$ ipython --no-banner

In [1]: import numpy as np

In [2]: from numpy import linalg as LA

In [3]: np.set_printoptions(precision=1, suppress=True, linewidth=140, sign=" ")

In [4]: rng = np.random.default_rng(995679)

In [5]: lab = rng.integers(0, 3, 5)

In [6]: E = (lab[:, None] == lab) * -1 + np.eye(5)

In [7]: E
Out[7]: 
array([[ 0.,  0.,  0.,  0., -1.],
       [ 0.,  0., -1., -1.,  0.],
       [ 0., -1.,  0., -1.,  0.],
       [ 0., -1., -1.,  0.,  0.],
       [-1.,  0.,  0.,  0.,  0.]])

In [8]: # splits into 2 blocks

In [9]: def softmax(z):
   ...:     e = np.exp(z - z.max(axis=-1, keepdims=True))
   ...:     return e / e.sum(axis=-1, keepdims=True)
   ...: 

In [10]: softmax(E[3] + -2)
Out[10]: array([ 0.3,  0.1,  0.1,  0.3,  0.3])

In [11]: softmax(E).sum(axis=1)
Out[11]: array([ 1.,  1.,  1.,  1.,  1.])

In [12]: scores = E @ E.T / np.sqrt(5)

In [13]: softmax(scores)[3] @ E
Out[13]: array([-0.1, -0.5, -0.5, -0.4, -0.1])

In [14]: softmax(scores + np.triu(np.full(scores.shape, -np.inf), 1))
Out[14]: 
array([[ 1. ,  0. ,  0. ,  0. ,  0. ],
       [ 0.3,  0.7,  0. ,  0. ,  0. ],
       [ 0.2,  0.3,  0.5,  0. ,  0. ],
       [ 0.2,  0.2,  0.2,  0.4,  0. ],
       [ 0.2,  0.2,  0.2,  0.2,  0.3]])

In [15]: ev, V = LA.eig(E)

In [16]: np.sort(LA.eigvals(E @ E))
Out[16]: array([ 1.,  1.,  1.,  1.,  4.])

In [17]: np.round(np.prod(ev), 1)
Out[17]: np.float64(2.0)

In [18]: ev, V = LA.eigh(E)

In [19]: x = np.array([2, 3, 1, 3, 0])

In [20]: np.round(V * np.abs(ev) @ V.T, 1) + 0
Out[20]: 
array([[ 1. ,  0. ,  0. ,  0. ,  0. ],
       [ 0. ,  1.3,  0.3,  0.3,  0. ],
       [ 0. ,  0.3,  1.3,  0.3,  0. ],
       [ 0. ,  0.3,  0.3,  1.3,  0. ],
       [ 0. ,  0. ,  0. ,  0. ,  1. ]])

In [21]: LA.eigvalsh(E[1:, 1:])
Out[21]: array([-2.,  0.,  1.,  1.])

In [22]: x @ E @ x
Out[22]: np.float64(-30.0)

In [23]: f = np.array([0, 3, 2, 2, 0, 1])

In [24]: m1 = f[np.abs(np.subtract.outer(np.arange(6), np.arange(6)))]

In [25]: m1
Out[25]: 
array([[ 0,  3,  2,  2,  0,  1],
       [ 3,  0,  3,  2,  2,  0],
       [ 2,  3,  0,  3,  2,  2],
       [ 2,  2,  3,  0,  3,  2],
       [ 0,  2,  2,  3,  0,  3],
       [ 1,  0,  2,  2,  3,  0]])

In [26]: ev, V = LA.eigh(m1)

In [27]: LA.svd(m1, compute_uv=False)
Out[27]: array([ 10.2,   4.9,   2.8,   2.7,   1.6,   1.5])

In [28]: ev.sum(), np.trace(m1)
Out[28]: (np.float64(0.0), np.int64(0))

In [29]: np.round(V @ np.diag(ev) @ V.T, 1) + 0
Out[29]: 
array([[ 0.,  3.,  2.,  2.,  0.,  1.],
       [ 3.,  0.,  3.,  2.,  2.,  0.],
       [ 2.,  3.,  0.,  3.,  2.,  2.],
       [ 2.,  2.,  3.,  0.,  3.,  2.],
       [ 0.,  2.,  2.,  3.,  0.,  3.],
       [ 1.,  0.,  2.,  2.,  3.,  0.]])

In [30]: np.abs(V[:, -1])
Out[30]: array([ 0.3,  0.4,  0.5,  0.5,  0.4,  0.3])

In [31]: ev
Out[31]: array([-4.9, -2.8, -2.7, -1.5,  1.6, 10.2])

In [32]: (ev > 1e-8).sum(), (ev < -1e-8).sum()
Out[32]: (np.int64(2), np.int64(4))

In [33]: np.round(V.T @ m1 @ V, 1) + 0
Out[33]: 
array([[-4.9,  0. ,  0. ,  0. ,  0. ,  0. ],
       [ 0. , -2.8,  0. ,  0. ,  0. ,  0. ],
       [ 0. ,  0. , -2.7,  0. ,  0. ,  0. ],
       [ 0. ,  0. ,  0. , -1.5,  0. ,  0. ],
       [ 0. ,  0. ,  0. ,  0. ,  1.6,  0. ],
       [ 0. ,  0. ,  0. ,  0. ,  0. , 10.2]])

In [34]: np.round(V.T @ V, 1) + 0
Out[34]: 
array([[ 1.,  0.,  0.,  0.,  0.,  0.],
       [ 0.,  1.,  0.,  0.,  0.,  0.],
       [ 0.,  0.,  1.,  0.,  0.,  0.],
       [ 0.,  0.,  0.,  1.,  0.,  0.],
       [ 0.,  0.,  0.,  0.,  1.,  0.],
       [ 0.,  0.,  0.,  0.,  0.,  1.]])

In [35]: ev, V = LA.eigh(m1)

In [36]: x = np.array([1, 1, 1, 0, 0, 2])

In [37]: x @ m1 @ x / (x @ x), round(float(ev[0]), 1), np.round(ev[-1], 1)
Out[37]: (np.float64(4.0), -4.9, np.float64(10.2))

In [38]: V * np.maximum(ev, 0) @ V.T
Out[38]: 
array([[ 1.6,  1.8,  1.7,  1.5,  1. ,  0.7],
       [ 1.8,  2.1,  2. ,  1.9,  1.4,  1. ],
       [ 1.7,  2. ,  2.3,  2.2,  1.9,  1.5],
       [ 1.5,  1.9,  2.2,  2.3,  2. ,  1.7],
       [ 1. ,  1.4,  1.9,  2. ,  2.1,  1.8],
       [ 0.7,  1. ,  1.5,  1.7,  1.8,  1.6]])

In [39]: V * np.abs(ev) @ V.T
Out[39]: 
array([[ 3.2,  0.6,  1.4,  1.1,  2. ,  0.4],
       [ 0.6,  4.1,  1.1,  1.8,  0.7,  2. ],
       [ 1.4,  1.1,  4.5,  1.5,  1.8,  1.1],
       [ 1.1,  1.8,  1.5,  4.5,  1.1,  1.4],
       [ 2. ,  0.7,  1.8,  1.1,  4.1,  0.6],
       [ 0.4,  2. ,  1.1,  1.4,  0.6,  3.2]])

In [40]: np.abs(m1).sum(axis=1).max(), round(np.abs(ev).max(), 1)
Out[40]: (np.int64(12), np.float64(10.2))

In [41]: M = np.load("out13.npy")

In [42]: M.round(1) + 0
Out[42]: 
array([[ 0.2,  0.1,  0.2,  0.1,  0.2,  0.2,  0.1,  0.1],
       [ 0.1,  0.1,  0.1,  0.1,  0.1,  0.1,  0.1,  0.1],
       [ 0.2,  0.1,  0.2,  0.1,  0.2,  0.2,  0.1,  0.1],
       [ 0.1,  0.1,  0.1,  0.1,  0.1,  0.1,  0.1,  0.1],
       [ 0.2,  0.1,  0.2,  0.1,  0.2,  0.2,  0.1,  0.1],
       [ 0.2,  0.1,  0.2,  0.1,  0.2,  0.2,  0.1,  0.1],
       [ 0.1,  0.1,  0.1,  0.1,  0.1,  0.1,  0.1,  0.1],
       [ 0.1,  0.1,  0.1,  0.1,  0.1,  0.1,  0.1,  0. ]])

In [43]: # projection: eigenvalues are 0 or 1

In [44]: x = np.array([-3, -2, -3, -1, 1, 3, 2, 2])

In [45]: round(float((x - M @ x) @ (M @ x)), 1)
Out[45]: 0.0
